$ python3 -q
>>> import numpy as np
>>> from numpy import linalg as LA
>>> np.set_printoptions(suppress=True, linewidth=120)
>>> def tidy(a):
...     return np.round(a, 1) + 0
... 
>>> feats = np.array([[8.0, 6.0], [6.0, 3.0]])
>>> feats
array([[8., 6.],
       [6., 3.]])
>>> # equal to its transpose
>>> left, s, Vt = LA.svd(feats)
>>> np.argmax(s[:-1] / (s[1:] + 1e-6)) + 1
np.int64(1)
>>> tidy(s)
array([12.,  1.])
>>> B = left[:, :1] @ np.diag(s[:1]) @ Vt[:1]
>>> tidy(LA.norm(feats - B, 2)), tidy(s[1])
(np.float64(1.0), np.float64(1.0))
>>> LA.matrix_rank(B)
np.int64(1)
>>> LA.matrix_rank(feats, rtol=0.05)
np.int64(2)
>>> tidy(B)
array([[8.3, 5.5],
       [5.5, 3.7]])
>>> feats @ feats
array([[100.,  66.],
       [ 66.,  45.]])
>>> tidy(LA.det(feats))
np.float64(-12.0)
>>> tidy(LA.matrix_power(feats, 2))
array([[100.,  66.],
       [ 66.,  45.]])
>>> np.argsort(-LA.norm(feats, axis=0).round(6), kind="stable")[:3]
array([0, 1])
>>> LA.cond(feats) > 100
np.False_
>>> LA.matrix_rank(feats, rtol=0.1)
np.int64(1)
>>> [round(float(x), 1) for x in LA.svd(feats, compute_uv=False)[:3]]
[12.0, 1.0]
>>> q, Rm = LA.qr(feats)
>>> np.allclose(Rm.T @ Rm, feats.T @ feats)
True
>>> abs(Rm[0, 0]), tidy(LA.norm(feats[:, 0]))
(np.float64(10.0), np.float64(10.0))
>>> q
array([[-0.8, -0.6],
       [-0.6,  0.8]])
>>> x0 = np.array([1, -2])
>>> h = np.maximum(q @ x0, 0)
>>> tidy(np.maximum(q @ x0, 0) - np.maximum(-q @ x0, 0))
array([ 0.4, -2.2])
>>> np.flatnonzero(h > 1e-9)
array([0])
>>> q * (h > 1e-9)[:, None]
array([[-0.8, -0.6],
       [-0. ,  0. ]])
>>> tidy(np.maximum(q @ (3 * x0), 0))
array([1.2, 0. ])
>>> tidy(h)
array([0.4, 0. ])
